$ python -q
>>> import numpy as np
>>> import numpy.linalg as la
>>> np.set_printoptions(suppress=True, linewidth=120)
>>> rd = lambda a: np.round(a, 2) + 0
>>> J = np.load("a.npy")
>>> J
array([[5, 9, 4],
       [9, 5, 9],
       [4, 9, 5]])
>>> (J + J.T) / 2
array([[5., 9., 4.],
       [9., 5., 9.],
       [4., 9., 5.]])
>>> assert J == J.T
Traceback (most recent call last):
  File "<python-input-7>", line 1, in <module>
    assert J == J.T
           ^^^^^^^^
ValueError: The truth value of an array with more than one element is ambiguous. Use a.any() or a.all()
>>> x0 = np.array([0, 1, 0])
>>> J * x0
array([[0, 9, 0],
       [0, 5, 0],
       [0, 9, 0]])
>>> J @ (2 * x0)
array([18, 10, 18])
>>> J @ x0
array([9, 5, 9])
>>> (J @ x0).argmax()
np.int64(0)
>>> (J * x0).sum(axis=1)
array([9, 5, 9])
>>> np.sign((J @ x0).round(6))
array([1, 1, 1])
>>> t = np.radians(60)
>>> r_ = np.eye(3)
>>> r_[0, 0] = r_[1, 1] = np.cos(t)
>>> r_[0, 1], r_[1, 0] = -np.sin(t), np.sin(t)
>>> rd(r_)
array([[ 0.5 , -0.87,  0.  ],
       [ 0.87,  0.5 ,  0.  ],
       [ 0.  ,  0.  ,  1.  ]])
>>> other = J @ r_.T
>>> rd(other)
array([[-5.29,  8.83,  4.  ],
       [ 0.17, 10.29,  9.  ],
       [-5.79,  7.96,  5.  ]])
>>> rd(la.svd(J, compute_uv=False)), rd(la.svd(other, compute_uv=False))
(array([19.88,  5.88,  1.  ]), array([19.88,  5.88,  1.  ]))
>>> evals, vecs = la.eig(other)
>>> rd(evals)
array([-6.12,  1.29, 14.83])
>>> rd(np.sort(la.eigvals(la.inv(other))))
array([-0.16,  0.07,  0.78])
>>> rd(np.prod(evals))
np.float64(-117.0)
>>> rd(np.sort(la.eigvals(other @ other)))
array([  1.66,  37.44, 219.9 ])
>>> r0 = np.array([5, 1, 1])
>>> np.polyval(r0, J[1])
array([415, 131, 415])
>>> r0 = np.array([-4, -1, 5, 5, -8, -2, 2, -3, -3, 5, -6])
>>> feats = r0[np.abs(np.subtract.outer(np.arange(11), np.arange(11)))]
>>> feats
array([[-4, -1,  5,  5, -8, -2,  2, -3, -3,  5, -6],
       [-1, -4, -1,  5,  5, -8, -2,  2, -3, -3,  5],
       [ 5, -1, -4, -1,  5,  5, -8, -2,  2, -3, -3],
       [ 5,  5, -1, -4, -1,  5,  5, -8, -2,  2, -3],
       [-8,  5,  5, -1, -4, -1,  5,  5, -8, -2,  2],
       [-2, -8,  5,  5, -1, -4, -1,  5,  5, -8, -2],
       [ 2, -2, -8,  5,  5, -1, -4, -1,  5,  5, -8],
       [-3,  2, -2, -8,  5,  5, -1, -4, -1,  5,  5],
       [-3, -3,  2, -2, -8,  5,  5, -1, -4, -1,  5],
       [ 5, -3, -3,  2, -2, -8,  5,  5, -1, -4, -1],
       [-6,  5, -3, -3,  2, -2, -8,  5,  5, -1, -4]])
>>> feats @ feats
array([[ 218,  -42, -107,   16,   78,   22,   -6,  -82,   59,   -6,  -50],
       [ -42,  183,  -17, -130,    6,   92,    8,  -51,  -49,   84,   -6],
       [-107,  -17,  183,   23, -155,  -14,  112,   33,  -91,  -49,   59],
       [  16, -130,   23,  199,  -26, -159,  -10,   73,   33,  -51,  -82],
       [  78,    6, -155,  -26,  254,   -4, -181,  -10,  112,    8,   -6],
       [  22,   92,  -14, -159,   -4,  254,   -4, -159,  -14,   92,   22],
       [  -6,    8,  112,  -10, -181,   -4,  254,  -26, -155,    6,   78],
       [ -82,  -51,   33,   73,  -10, -159,  -26,  199,   23, -130,   16],
       [  59,  -49,  -91,   33,  112,  -14, -155,   23,  183,  -17, -107],
       [  -6,   84,  -49,  -51,    8,   92,    6, -130,  -17,  183,  -42],
       [ -50,   -6,   59,  -82,   -6,   22,   78,   16, -107,  -42,  218]])
>>> (feats + feats.T) / 2
array([[-4., -1.,  5.,  5., -8., -2.,  2., -3., -3.,  5., -6.],
       [-1., -4., -1.,  5.,  5., -8., -2.,  2., -3., -3.,  5.],
       [ 5., -1., -4., -1.,  5.,  5., -8., -2.,  2., -3., -3.],
       [ 5.,  5., -1., -4., -1.,  5.,  5., -8., -2.,  2., -3.],
       [-8.,  5.,  5., -1., -4., -1.,  5.,  5., -8., -2.,  2.],
       [-2., -8.,  5.,  5., -1., -4., -1.,  5.,  5., -8., -2.],
       [ 2., -2., -8.,  5.,  5., -1., -4., -1.,  5.,  5., -8.],
       [-3.,  2., -2., -8.,  5.,  5., -1., -4., -1.,  5.,  5.],
       [-3., -3.,  2., -2., -8.,  5.,  5., -1., -4., -1.,  5.],
       [ 5., -3., -3.,  2., -2., -8.,  5.,  5., -1., -4., -1.],
       [-6.,  5., -3., -3.,  2., -2., -8.,  5.,  5., -1., -4.]])
>>> np.allclose(feats, feats.T)
True
>>> A = np.load("dump.npy")
>>> A
array([[1, 0, 0, 0, 0, 0, 0, 0],
       [0, 1, 0, 0, 0, 0, 0, 0],
       [0, 0, 2, 0, 0, 0, 0, 0],
       [0, 0, 0, 2, 0, 0, 0, 0],
       [0, 0, 0, 0, 0, 0, 0, 0],
       [0, 0, 0, 0, 0, 1, 0, 0],
       [0, 0, 0, 0, 0, 0, 1, 0],
       [0, 0, 0, 0, 0, 0, 0, 2]])
>>> (A + A.T) / 2
array([[1., 0., 0., 0., 0., 0., 0., 0.],
       [0., 1., 0., 0., 0., 0., 0., 0.],
       [0., 0., 2., 0., 0., 0., 0., 0.],
       [0., 0., 0., 2., 0., 0., 0., 0.],
       [0., 0., 0., 0., 0., 0., 0., 0.],
       [0., 0., 0., 0., 0., 1., 0., 0.],
       [0., 0., 0., 0., 0., 0., 1., 0.],
       [0., 0., 0., 0., 0., 0., 0., 2.]])
>>> np.allclose(A, A.T)
True
>>> rd(np.abs(la.eigvals(A)).max())
np.float64(2.0)
>>> la.matrix_power(A, 4)
array([[ 1,  0,  0,  0,  0,  0,  0,  0],
       [ 0,  1,  0,  0,  0,  0,  0,  0],
       [ 0,  0, 16,  0,  0,  0,  0,  0],
       [ 0,  0,  0, 16,  0,  0,  0,  0],
       [ 0,  0,  0,  0,  0,  0,  0,  0],
       [ 0,  0,  0,  0,  0,  1,  0,  0],
       [ 0,  0,  0,  0,  0,  0,  1,  0],
       [ 0,  0,  0,  0,  0,  0,  0, 16]])
>>> data = np.array([[-0.3, -1.79, 0.03, -1.31],
...     [-0.66, 1.36, 0.48, -0.32],
...     [-0.48, 0.76, 0.46, 2.33],
...     [-2.43, -1.56, 1.5, 0.75],
...     [0.18, 2.04, 0.0, 0.06],
...     [0.09, -0.5, -0.04, 0.93],
...     [0.99, -0.25, -0.71, -1.35],
...     [0.84, -3.43, -0.65, 1.53],
...     [0.09, 1.86, 0.22, 3.64],
...     [0.72, 2.22, -0.28, 1.19]])
>>> data
array([[-0.3 , -1.79,  0.03, -1.31],
       [-0.66,  1.36,  0.48, -0.32],
       [-0.48,  0.76,  0.46,  2.33],
       [-2.43, -1.56,  1.5 ,  0.75],
       [ 0.18,  2.04,  0.  ,  0.06],
       [ 0.09, -0.5 , -0.04,  0.93],
       [ 0.99, -0.25, -0.71, -1.35],
       [ 0.84, -3.43, -0.65,  1.53],
       [ 0.09,  1.86,  0.22,  3.64],
       [ 0.72,  2.22, -0.28,  1.19]])
>>> cen = data - data.mean(axis=0)
>>> Uu, sv, VT = la.svd(cen, full_matrices=False)
>>> rd(VT[0] * np.sign(VT[0, np.abs(VT[0]).argmax()]))
array([0.06, 0.91, 0.03, 0.41])
>>> rd(sv ** 2 / (sv ** 2).sum())
array([0.53, 0.29, 0.18, 0.  ])
>>> (np.sign(Uu[:, 0]) == np.sign(Uu[0, 0])).astype(int)
array([1, 0, 0, 1, 0, 1, 1, 1, 0, 0])
